% python3 -q
>>> import numpy as np
>>> import numpy.linalg as la
>>> np.set_printoptions(precision=3, suppress=True, linewidth=200, floatmode="fixed")
>>> J = np.load("a.npy")
>>> print(J)
[[-0.083  2.374  1.867  1.646  0.198 -0.279  0.668  0.770  0.957  1.095 -0.508 -0.726 -0.320]
 [-0.662 -0.629  0.586  0.585  1.152 -0.585 -2.314 -0.543 -1.462  1.554 -1.114 -0.570  1.021]
 [-0.745  1.192 -2.359  0.314 -0.141  0.205  0.122  1.141 -0.643 -1.010 -1.782 -1.479  0.429]
 [-2.484  0.750 -0.018 -1.296 -0.539  0.610 -1.040  1.629 -0.084  0.859  0.996  0.952 -0.739]
 [ 0.497  0.126  1.075 -1.817 -0.540 -0.365  1.395  0.502 -2.218  0.563  0.545 -1.751  0.239]
 [-1.904 -1.222 -0.099 -0.539  0.702 -2.075  1.032 -0.581  1.387  0.150 -0.382 -1.209 -0.909]
 [ 0.083 -0.854  0.230  1.082 -2.005 -1.718 -0.754  1.516  0.445 -0.568  1.043 -0.417  1.555]
 [ 0.166  1.885 -0.712 -0.863  0.211 -2.368  0.319 -0.840 -0.462  0.118 -0.006  1.846  1.036]
 [-1.076 -0.090  1.950  0.285 -0.161 -0.255 -0.025 -0.064 -1.205 -2.647 -1.142  0.902 -0.531]
 [-0.828  0.250  0.710 -0.850  1.492  1.071  0.371 -0.016  1.109 -0.901  0.582 -0.419  2.821]
 [ 1.490 -0.588  0.176 -0.794  2.029 -0.803 -0.337  2.608  0.354 -0.276 -0.552  0.551 -0.535]
 [-0.828 -0.441 -0.726  2.053  1.520 -0.075  1.413  0.502 -1.570  0.069  1.750  0.529 -0.005]
 [-0.414 -1.257  0.140  0.114 -0.890  0.553  1.780  0.712  0.006  1.433 -1.948  1.539  1.106]]
>>> x = np.array([4, 2, -4, -3, -3, 0, 0, -5, -3, -2, 1, 5, -5])
>>> a = np.maximum(J @ x, 0)
>>> print(np.tanh(J @ x))
[-1.000 -1.000 -1.000 -0.995 -0.881 -1.000 -1.000  1.000  0.989 -1.000 -1.000 -1.000 -1.000]
>>> print(np.maximum(J @ (3 * x), 0))
[ 0.000  0.000  0.000  0.000  0.000  0.000  0.000 55.884  7.776  0.000  0.000  0.000  0.000]
>>> print(a)
[ 0.000  0.000  0.000  0.000  0.000  0.000  0.000 18.628  2.592  0.000  0.000  0.000  0.000]
>>> rng = np.random.default_rng(334)
>>> labels = rng.permutation(13)
>>> print(labels)
[ 8 12  9  1  3 11  2  5 10  7  0  6  4]
>>> Y = J[labels][:, labels]
>>> print(round(float(np.trace(Y)), 3))
-9.6
>>> print(np.diag(Y))
[-1.205  1.106 -0.901 -0.629 -1.296  0.529 -2.359 -2.075 -0.552 -0.840 -0.083 -0.754 -0.540]
>>> print(np.sort(np.abs(la.eigvals(Y))))
[4.000 4.000 4.000 4.000 4.000 4.000 4.000 4.000 4.000 4.000 4.000 4.000 4.000]
>>> Y = np.array([[-5, -1, 2],
...     [-2, -1, 1],
...     [3, 0, 1],
...     [5, -5, -1],
...     [-4, 4, -4],
...     [-3, 4, 4],
...     [4, 4, 2],
...     [0, -4, -1],
...     [0, -1, 5],
...     [3, -1, -2],
...     [-5, 3, 2],
...     [0, -5, 4],
...     [0, 2, 3]])
>>> print(np.einsum("ij,ij->i", J, J))
[16.000 16.000 16.000 16.000 16.000 16.000 16.000 16.000 16.000 16.000 16.000 16.000 16.000]
>>> print(la.matrix_rank(J @ Y))
3
>>> m1 = np.load("run3.npy")
>>> print(m1)
[[-1.755  2.923  2.033 -0.241  3.109  8.186  2.739]
 [ 1.181 -3.655 -6.185 -1.549 -2.367 -1.268 -6.114]
 [ 0.482  4.302  1.233  1.121  7.036  1.425 -5.191]
 [-3.682  2.607 -1.609  6.359  4.438  0.983 -3.996]
 [-2.606 -4.927 -1.492  1.344  3.817  3.453  6.197]
 [-0.281 -6.860  4.605  1.168  1.940  2.997 -4.189]
 [-0.197  0.798  3.840  7.447  1.755  4.098  3.042]
 [-1.023  0.399  5.515  6.595 -2.413 -1.487 -4.105]
 [-3.295  1.892  6.898  2.767  3.143 -0.551 -4.489]
 [ 5.421  0.054 -0.294  5.551 -0.525  2.410 -5.799]
 [-4.492 -3.048 -0.149  3.211 -5.089  5.796  0.837]
 [-5.228 -4.818  0.101  5.296  4.433  0.892  0.973]
 [-4.778  1.441 -3.913 -3.454  1.356 -1.965 -6.492]
 [-0.666 -0.549  1.051  3.043  5.985  5.377  4.916]
 [-4.721  3.805 -5.516 -0.428 -0.270 -1.366 -5.540]
 [-3.949 -5.235  0.508  2.395 -0.011  5.349 -4.732]
 [-1.326 -0.715  6.864 -4.970  4.083  0.479  3.001]
 [ 5.610  1.516  0.043 -2.071  3.562  6.936 -1.072]
 [ 2.513  2.986  4.710 -1.592  4.638 -5.404 -3.056]
 [ 1.030 -1.104  2.416  5.093  4.850  3.862 -5.245]
 [-1.612  2.002 -2.504  5.789  1.452  7.176 -0.024]]
>>> def softmax(z):
...     e = np.exp(z - z.max(axis=-1, keepdims=True))
...     return e / e.sum(axis=-1, keepdims=True)
... 
>>> print(np.round(softmax(m1[15] + 2), 3) + 0)
[0.000 0.000 0.007 0.049 0.004 0.939 0.000]
>>> print(softmax(m1).sum(axis=1))
[1.000 1.000 1.000 1.000 1.000 1.000 1.000 1.000 1.000 1.000 1.000 1.000 1.000 1.000 1.000 1.000 1.000 1.000 1.000 1.000 1.000]
>>> S = m1 @ m1.T / np.sqrt(7)
>>> print(softmax(S).round(6).argmax(axis=1))
[ 0  1  2  3  4  5  6  7  8  9 10 11 12 13 14 15 16 17 18 19 20]
>>> blk = np.stack([m1, -1 * m1, m1[::-1]])
>>> print(blk.sum(axis=0))
[[-1.612  2.002 -2.504  5.789  1.452  7.176 -0.024]
 [ 1.030 -1.104  2.416  5.093  4.850  3.862 -5.245]
 [ 2.513  2.986  4.710 -1.592  4.638 -5.404 -3.056]
 [ 5.610  1.516  0.043 -2.071  3.562  6.936 -1.072]
 [-1.326 -0.715  6.864 -4.970  4.083  0.479  3.001]
 [-3.949 -5.235  0.508  2.395 -0.011  5.349 -4.732]
 [-4.721  3.805 -5.516 -0.428 -0.270 -1.366 -5.540]
 [-0.666 -0.549  1.051  3.043  5.985  5.377  4.916]
 [-4.778  1.441 -3.913 -3.454  1.356 -1.965 -6.492]
 [-5.228 -4.818  0.101  5.296  4.433  0.892  0.973]
 [-4.492 -3.048 -0.149  3.211 -5.089  5.796  0.837]
 [ 5.421  0.054 -0.294  5.551 -0.525  2.410 -5.799]
 [-3.295  1.892  6.898  2.767  3.143 -0.551 -4.489]
 [-1.023  0.399  5.515  6.595 -2.413 -1.487 -4.105]
 [-0.197  0.798  3.840  7.447  1.755  4.098  3.042]
 [-0.281 -6.860  4.605  1.168  1.940  2.997 -4.189]
 [-2.606 -4.927 -1.492  1.344  3.817  3.453  6.197]
 [-3.682  2.607 -1.609  6.359  4.438  0.983 -3.996]
 [ 0.482  4.302  1.233  1.121  7.036  1.425 -5.191]
 [ 1.181 -3.655 -6.185 -1.549 -2.367 -1.268 -6.114]
 [-1.755  2.923  2.033 -0.241  3.109  8.186  2.739]]
>>> print(la.matrix_rank(blk.reshape(3, -1)))
2
>>> print(la.matrix_rank(blk))
[7 7 7]
>>> D = la.norm(m1[:, None] - m1[None], axis=-1)
>>> print(D.shape)
(21, 21)
>>> print(np.flatnonzero(D[4] < D.mean() / 2))
[4]
>>> print(D.mean(axis=1).argmax())
1
>>> print(la.matrix_rank(D ** 2))
9
>>> print(np.unravel_index(D.round(6).argmax(), D.shape))
(np.int64(10), np.int64(18))
>>> feats = np.loadtxt("case12.csv", delimiter=",")
>>> print(feats)
[[-0.199 -0.322  0.862  1.525  0.069  0.650  0.458 -5.094 -1.237  2.363 -0.356  0.042  0.763 -1.548]
 [-0.508  0.744 -0.277  1.186 -2.568  2.795 -0.952 -6.146 -3.804 -1.065  4.040 -0.807  0.526  0.022]
 [-2.939 -0.338  2.777  2.037 -1.681 -0.057  2.285  0.610 -3.548  0.827  3.746  2.545 -0.191 -1.173]
 [-1.026  0.314 -0.268  2.032 -0.577  1.929  0.476 -3.792 -1.775  0.039  1.860  0.313  0.203 -0.651]
 [-2.079  2.408 -2.045  0.809 -0.901 -0.511  0.059  5.111 -2.152 -0.661  0.711  1.823 -1.923  2.021]
 [-1.079  2.460  0.038  1.009 -0.831  1.621 -0.206 -0.819 -3.903 -2.498  4.490 -1.129  0.349  2.511]
 [-0.936 -0.164 -0.632  0.930 -1.295 -0.228  0.702 -0.280 -1.528 -3.183  3.278 -1.495  0.232  0.928]
 [ 3.783 -0.030  3.118 -3.222  2.798 -0.084 -2.532 -1.590  1.142 -0.058 -1.509 -4.104  1.457  0.344]
 [-0.651  0.508 -2.590  0.990 -0.310  1.047  0.941  1.213  1.768 -0.204 -1.255  1.307 -1.468 -0.204]
 [ 1.663  0.941 -0.319 -2.714  1.252 -0.813 -0.749  5.127  2.258 -0.752 -0.944 -1.142 -0.387  0.780]
 [-0.842 -0.354  0.612  0.083 -0.318 -3.800 -1.364  8.873 -1.121  0.176 -1.992  2.018 -0.495  0.829]
 [-1.632  1.945 -0.785  0.377  0.629 -2.150  0.928  7.173  0.436 -0.764 -0.225  0.919 -1.939  1.213]
 [-0.969 -2.277  0.365 -0.510  0.104 -3.808  2.530  5.690  3.870  2.031 -1.557  2.428 -0.335 -0.811]]
>>> gram = feats.T @ feats
>>> print(np.round(np.trace(gram), 3), round(float((feats ** 2).sum()), 3))
784.215 784.215
>>> print(np.round(la.eigvalsh(gram)[::-1], 3) + 0)
[399.983 195.997  96.037  47.057  23.062  11.297   5.536   2.713   1.328   0.653   0.319   0.156   0.077   0.000]
>>> Y = feats + rng.integers(-2, 3, (13, 10)) @ rng.integers(-2, 3, (10, 14))
>>> print(Y)
[[  4.801  -5.322   1.862   0.525   2.069  -1.350   8.458 -10.094  -7.237   1.363   7.644  -3.958  -3.237  -4.548]
 [  0.492  -5.256   3.723  12.186   9.432   2.795   5.048  -8.146   4.196  -4.065   2.040  -5.807  13.526  -1.978]
 [-10.939   0.662   6.777   6.037   0.319   1.943   4.285  -9.390   4.452  -3.173  -1.254  -4.455   6.809  -6.173]
 [ -7.026   0.314   0.732   4.032   1.423   2.929   2.476 -10.792   0.225  -5.961  -0.140  -7.687   3.203  -5.651]
 [-15.079  -1.592 -11.045 -14.191  -6.901   4.489  -2.941   1.111 -12.152  -4.661   3.711   2.823 -18.923 -13.979]
 [-13.079   1.460  -0.962  -8.991 -12.831   6.621 -14.206   0.181  -3.903  -1.498   6.490  -0.129  -3.651  -5.489]
 [  1.064   4.836  -2.632  -2.070  -5.295   1.772  -1.298 -13.280  -2.528 -22.183  -4.722  -7.495   0.232 -12.072]
 [  1.783   0.970   1.118  -6.222  -1.202   0.916  -3.532  -1.590   3.142   0.942  -6.509   3.896  -1.543   0.344]
 [ -2.651   4.508  -5.590   5.990  11.690   0.047   7.941   5.213   2.768  14.796   0.745   1.307  -6.468   8.796]
 [  5.663   7.941   7.681  -8.714  -2.748   2.187   1.251   8.127  -3.742   1.248  -4.944   2.858   1.613   3.780]
 [  7.158   7.646  -1.388   6.083  -6.318   4.200 -13.364  11.873   3.879   5.176  -3.992  -4.982   2.505   8.829]
 [ -8.632   0.945  -3.785  -0.623  -1.371   6.850  -0.072   3.173   5.436  -0.764  -8.225   2.919  -2.939  -4.787]
 [  6.031  -0.277  -2.635   1.490   0.104   1.192   4.530   2.690  -1.130  -0.969  -0.557  -6.572  -3.335  -0.811]]
>>> print(np.abs(Y - feats).sum(axis=1))
[ 55.000  75.000  69.000  47.000 110.000  72.000  80.000  33.000  70.000  58.000  83.000  50.000  45.000]
>>> print(np.round(la.svd(Y - feats, compute_uv=False), 3) + 0)
[49.154 39.255 30.358 25.676 20.458 16.770 12.709  9.849  6.993  3.729  0.000  0.000  0.000]
